$ python -q
>>> import numpy as np
>>> np.set_printoptions(suppress=True, linewidth=100)
>>> m1 = np.load("a.npy")
>>> m1
array([[-7.,  2.,  0.,  0.,  0.,  0.,  0.,  0.],
       [ 2.,  7.,  2.,  0.,  0.,  0.,  0.,  0.],
       [ 0.,  2.,  4.,  2.,  0.,  0.,  0.,  0.],
       [ 0.,  0.,  2., -2.,  2.,  0.,  0.,  0.],
       [ 0.,  0.,  0.,  2., -9.,  2.,  0.,  0.],
       [ 0.,  0.,  0.,  0.,  2.,  8.,  2.,  0.],
       [ 0.,  0.,  0.,  0.,  0.,  2., -4.,  2.],
       [ 0.,  0.,  0.,  0.,  0.,  0.,  2., -6.]])
>>> # symmetric
>>> out = np.linalg.inv(m1)
>>> np.round(m1 @ out, 3) + 0
array([[1., 0., 0., 0., 0., 0., 0., 0.],
       [0., 1., 0., 0., 0., 0., 0., 0.],
       [0., 0., 1., 0., 0., 0., 0., 0.],
       [0., 0., 0., 1., 0., 0., 0., 0.],
       [0., 0., 0., 0., 1., 0., 0., 0.],
       [0., 0., 0., 0., 0., 1., 0., 0.],
       [0., 0., 0., 0., 0., 0., 1., 0.],
       [0., 0., 0., 0., 0., 0., 0., 1.]])
>>> rng = np.random.default_rng(547)
>>> labels = rng.permutation(8)
>>> out = m1[:, labels] * rng.choice([-1, 1], 8)
>>> out
array([[-7.,  0., -0., -0.,  0.,  0., -2., -0.],
       [ 2.,  0., -0., -2.,  0.,  0., -7., -0.],
       [ 0.,  0., -0., -4.,  0.,  0., -2., -2.],
       [ 0.,  0., -0., -2.,  0.,  2., -0.,  2.],
       [ 0.,  0., -0., -0.,  2., -9., -0., -2.],
       [ 0.,  2., -0., -0.,  8.,  2., -0., -0.],
       [ 0., -4., -2., -0.,  2.,  0., -0., -0.],
       [ 0.,  2.,  6., -0.,  0.,  0., -0., -0.]])
>>> Uu, _, VT = np.linalg.svd(m1.T @ out)
>>> labels
array([0, 6, 7, 2, 5, 4, 1, 3])
>>> print(np.round(np.linalg.lstsq(m1, out)[0], 3) + 0)
[[ 1.  0.  0.  0.  0.  0.  0.  0.]
 [ 0.  0.  0.  0.  0.  0. -1.  0.]
 [ 0.  0.  0. -1.  0.  0.  0.  0.]
 [ 0.  0.  0.  0.  0.  0.  0. -1.]
 [ 0.  0.  0.  0.  0.  1.  0.  0.]
 [ 0.  0.  0.  0.  1.  0.  0.  0.]
 [ 0.  1.  0.  0.  0.  0.  0.  0.]
 [ 0.  0. -1.  0.  0.  0.  0.  0.]]
>>> evals, evecs = np.linalg.eigvalsh(m1)
Traceback (most recent call last):
  File "<python-input-14>", line 1, in <module>
    evals, evecs = np.linalg.eigvalsh(m1)
    ^^^^^^^^^^^^
ValueError: too many values to unpack (expected 2)
>>> evals, evecs = np.linalg.eigh(m1)
>>> print(np.round(np.linalg.eigvalsh(m1 + 5 * np.eye(8)), 3))
[-4.771 -2.304 -2.287  1.985  2.863  8.666 13.288 13.56 ]
>>> np.round(np.linalg.eigvalsh(m1 @ m1), 3)
array([ 4.565,  9.09 , 13.442, 53.106, 53.35 , 68.689, 73.276, 95.481])
>>> out = m1[0, 0] * m1[1:] - np.outer(m1[1:, 0], m1[0])
>>> out
array([[  0., -53., -14.,  -0.,  -0.,  -0.,  -0.,  -0.],
       [  0., -14., -28., -14.,  -0.,  -0.,  -0.,  -0.],
       [  0.,  -0., -14.,  14., -14.,  -0.,  -0.,  -0.],
       [  0.,  -0.,  -0., -14.,  63., -14.,  -0.,  -0.],
       [  0.,  -0.,  -0.,  -0., -14., -56., -14.,  -0.],
       [  0.,  -0.,  -0.,  -0.,  -0., -14.,  28., -14.],
       [  0.,  -0.,  -0.,  -0.,  -0.,  -0., -14.,  42.]])
>>> np.linalg.matrix_rank(out), np.linalg.matrix_rank(m1)
(np.int64(7), np.int64(8))
>>> W0 = np.load("dump.npy")
>>> W0
array([[ -9,   0,   4,  -5,   8,   6,  -6,   4,   4,   8,  -4,  -4],
       [  2,   0,  -8,   3,   5,   9,   4,  -4,  -4,  -4,  -1,   7],
       [  4,   5,  -4,  -1,   8,   9,  -2,   3,   7,   2,   4,   4],
       [ -1,  -2,   9,   2,  -9,   7,  -8,  -2,   1,  -2,   8,   4],
       [ -4,   4,  -1,   1,  -5,   6,  -1,  -1,   4,   0,   7,   6],
       [  0,   3,  -6,   4,  -1,   2,   1,   4,  -5,  -6,  -3,   9],
       [ -7,   1,  -3,   4,   9,  -4,   1,   9,  -6,   7,  -2,  -3],
       [ -2,  -6,  -4,   1,   5,   7,  -6,   1,   4,  -8,  -2,   8],
       [ -4,  -8,   5,  -2,  -3,  -7,  -6,  -1,  12,  -8,   7,  -1],
       [  9,  -6,   5,   4,   1,   8,   0,   0,  -4,   3,   2,  -5],
       [ -2,  -4,   9,   1,   2,   0,   7,  -3,   6,  -9, -11,  -9],
       [ -2,   7,  -5,  -2,  -3,   5,   1,   5,  -2,   4,  -6,  -4]])
>>> labels = rng.permutation(8)
>>> labels
array([0, 5, 2, 4, 1, 3, 7, 6])
>>> out = m1[labels][:, labels]
>>> np.diag(out)
array([-7.,  8.,  4., -9.,  7., -2., -6., -4.])
>>> X = np.load("test14.npy")
>>> X
array([[ 1.05, -5.  , -4.  ,  1.  ,  2.  ,  0.  , -5.  , -2.  , -4.  ,  3.  , -9.  , -8.  ],
       [-8.  , -1.95, -6.  ,  2.  , -8.  , -4.  , -8.  ,  7.  , -2.  , -2.  , -8.  , -8.  ],
       [-8.  , -3.  , -0.95,  2.  , -8.  ,  7.  , -4.  , -6.  , -4.  ,  1.  ,  0.  ,  3.  ],
       [-5.  , -7.  ,  9.  , -2.95, -2.  , -3.  ,  4.  , -1.  , -2.  , -2.  , -8.  , -2.  ],
       [-5.  ,  1.  , -5.  , -8.  , -4.95, -3.  , -6.  ,  4.  ,  0.  , -8.  ,  7.  ,  5.  ],
       [-4.  ,  8.  ,  6.  , -6.  ,  4.  ,  4.05, -8.  ,  0.  ,  4.  , -9.  , -9.  ,  4.  ],
       [ 2.  , -8.  ,  8.  ,  4.  ,  2.  ,  8.  , -0.95,  8.  , -5.  , -4.  ,  5.  , -1.  ],
       [ 8.  ,  8.  ,  0.  , -4.  , -6.  ,  9.  , -9.  , -3.95,  7.  ,  6.  , -4.  ,  6.  ],
       [ 4.  , -9.  ,  7.  , -2.  , -4.  , -6.  ,  5.  , -6.  , -8.95,  1.  , -3.  , -8.  ],
       [ 7.  ,  4.  , -5.  ,  3.  ,  0.  ,  5.  ,  3.  , -6.  ,  1.  ,  6.05, -6.  ,  6.  ],
       [-9.  ,  3.  , -2.  , -3.  , -9.  , -7.  ,  7.  ,  4.  , -5.  ,  8.  , -8.95,  1.  ],
       [ 1.  , -5.  , -4.  ,  1.  ,  2.  ,  0.  , -5.  , -2.  , -4.  ,  3.  , -9.  , -7.95]])
>>> np.round(X.sum(axis=1), 3)
array([-29.95, -46.95, -20.95, -21.95, -22.95,  -5.95,  18.05,  17.05, -29.95,  18.05, -20.95,
       -29.95])
>>> np.zeros(12, 12)
Traceback (most recent call last):
  File "<python-input-30>", line 1, in <module>
    np.zeros(12, 12)
    ~~~~~~~~^^^^^^^^
TypeError: Cannot interpret '12' as a data type
>>> X[:, 12]
Traceback (most recent call last):
  File "<python-input-31>", line 1, in <module>
    X[:, 12]
    ~^^^^^^^
IndexError: index 12 is out of bounds for axis 1 with size 12
>>> np.round(X.sum(axis=0), 3)
array([-15.95, -14.95,   3.05, -12.95, -31.95,  10.05, -26.95,  -3.95, -22.95,   3.05, -52.95,
        -9.95])
>>> np.abs(X).max()
np.float64(9.0)
>>> np.count_nonzero(X)
np.int64(137)
>>> Uu, sig, VT = np.linalg.svd(X)
>>> sig.round(3)
array([33.418, 28.047, 26.518, 22.766, 19.877, 17.627, 13.779, 11.435,  7.296,  5.189,  4.738,
        0.016])
>>> out = Uu[:, :11] @ np.diag(sig[:11]) @ VT[:11]
>>> np.linalg.matrix_rank(out)
np.int64(11)
>>> round(np.abs(X - out).max(), 3)
np.float64(0.006)
>>> np.linalg.matrix_rank(X, rtol=0.05)
np.int64(11)
>>> round(float(np.linalg.norm(X - out, 2)), 3), round(sig[11], 3)
(0.016, np.float64(0.016))
>>> labels = rng.permutation(12)
>>> labels
array([ 7, 11,  6, 10,  9,  5,  0,  8,  1,  4,  3,  2])
>>> out = X[labels][:, labels]
>>> np.round(np.sort(np.abs(np.linalg.eigvals(out))), 3)
array([ 0.05 ,  5.248,  9.478, 11.   , 11.88 , 11.88 , 12.883, 12.883, 17.014, 17.728, 17.728,
       25.826])
>>> np.diag(out)
array([-3.95, -7.95, -0.95, -8.95,  6.05,  4.05,  1.05, -8.95, -1.95, -4.95, -2.95, -0.95])
>>> K = np.loadtxt("m.csv", delimiter=",")
>>> K
array([[ -0.1  ,   0.6  ,  -2.1  ,   0.9  ,   2.1  ,  -1.3  ,   0.7  ,   4.486],
       [ -1.9  ,   0.3  ,   0.9  ,  -0.5  ,  -0.7  ,   0.4  ,  -0.5  ,  -2.482],
       [  0.9  ,  -1.1  ,   0.2  ,   2.   ,   0.4  ,  -0.6  ,  -1.3  ,  10.047],
       [ -1.9  ,  -0.7  ,  -0.6  ,   0.7  ,   1.6  ,  -0.8  ,   0.4  ,   3.489],
       [ -0.1  ,   1.1  ,   0.5  ,  -1.4  ,  -0.4  ,  -0.6  ,   0.7  ,  -7.039],
       [ -0.7  ,   0.3  ,   0.9  ,   0.5  ,  -1.   ,  -1.8  ,   0.6  ,   2.556],
       [ -1.1  ,  -1.9  ,   0.1  ,   1.8  ,   1.1  ,  -0.1  ,   0.8  ,   8.886],
       [ -0.1  ,  -0.1  ,   0.4  ,   0.3  ,   0.1  ,  -0.9  ,   0.5  ,   1.579],
       [  0.5  ,  -0.8  ,   0.8  ,   0.2  ,   0.6  ,  -0.1  ,   1.1  ,   1.047],
       [ -2.9  ,   0.8  ,   1.4  ,  -1.5  ,   1.3  ,  -0.4  ,  -1.5  ,  -7.531],
       [ -0.5  ,  -0.3  ,  -1.7  ,   0.7  ,   1.   ,  -1.9  ,  -2.   ,   3.524],
       [  0.2  ,  -1.6  ,  -0.2  ,  -3.1  ,   0.4  ,   1.2  ,   0.1  , -15.419],
       [ -1.6  ,  -0.2  ,  -1.9  ,  -1.3  ,  -0.4  ,  -1.4  ,  -0.7  ,  -6.492],
       [ -1.7  ,   0.5  ,   0.6  ,  -2.3  ,  -1.1  ,   0.5  ,  -0.1  , -11.539],
       [ -0.8  ,  -0.6  ,  -1.5  ,  -1.4  ,  -0.5  ,  -1.2  ,   1.3  ,  -6.971],
       [  1.   ,   0.9  ,  -1.1  ,   0.1  ,   2.3  ,  -1.   ,   0.5  ,   0.427],
       [  0.7  ,   0.1  ,  -1.5  ,  -1.7  ,   2.6  ,  -1.5  ,   0.1  ,  -8.484],
       [  0.7  ,  -0.1  ,   0.4  ,  -0.8  ,   1.1  ,   0.2  ,  -0.2  ,  -3.964],
       [  1.   ,  -1.6  ,   0.7  ,   1.2  ,  -0.6  ,   0.3  ,  -0.5  ,   5.963],
       [ -0.5  ,   0.8  ,  -0.9  ,   0.7  ,   0.   ,  -0.5  ,  -1.1  ,   3.519],
       [ -0.1  ,   0.9  ,  -0.2  ,  -0.5  ,  -0.8  ,   0.2  ,   1.5  ,  -2.575],
       [ -1.   ,   0.2  ,   1.   ,   0.8  ,   0.9  ,  -0.7  ,  -2.1  ,   4.049],
       [  0.   ,  -0.6  ,   0.9  ,  -0.2  ,  -0.6  ,  -1.6  ,  -0.2  ,  -1.011],
       [  0.8  ,   0.1  ,  -0.6  ,   1.3  ,   0.3  ,   0.9  ,   0.1  ,   6.526],
       [ -0.3  ,  -1.3  ,   1.2  ,   0.6  ,   1.2  ,   1.8  ,   1.1  ,   2.984],
       [  0.1  ,  -0.4  ,  -0.2  ,  -1.8  ,  -0.4  ,   0.6  ,  -0.1  ,  -9.158],
       [ -0.6  ,   1.4  ,  -0.8  ,  -0.6  ,   0.7  ,  -1.   ,   0.3  ,  -3.009],
       [ -0.1  ,  -1.2  ,   0.   ,   0.5  ,  -0.6  ,  -0.7  ,   1.5  ,   2.4  ],
       [  0.6  ,   1.7  ,  -0.7  ,  -0.4  ,  -1.   ,   0.   ,   0.5  ,  -1.927]])
>>> # column 7 is much longer than the rest
>>> P = K @ np.linalg.solve(K.T @ K, K.T)
>>> np.round(P @ K[:, 6], 3)
array([ 0.7, -0.5, -1.3,  0.4,  0.7,  0.6,  0.8,  0.5,  1.1, -1.5, -2. ,  0.1, -0.7, -0.1,  1.3,
        0.5,  0.1, -0.2, -0.5, -1.1,  1.5, -2.1, -0.2,  0.1,  1.1, -0.1,  0.3,  1.5,  0.5])
>>> print(np.round(np.linalg.eigvalsh(P), 3) + 0)
[0. 0. 0. 0. 0. 0. 0. 0. 0. 0. 0. 0. 0. 0. 0. 0. 0. 0. 0. 0. 0. 1. 1. 1. 1. 1. 1. 1. 1.]
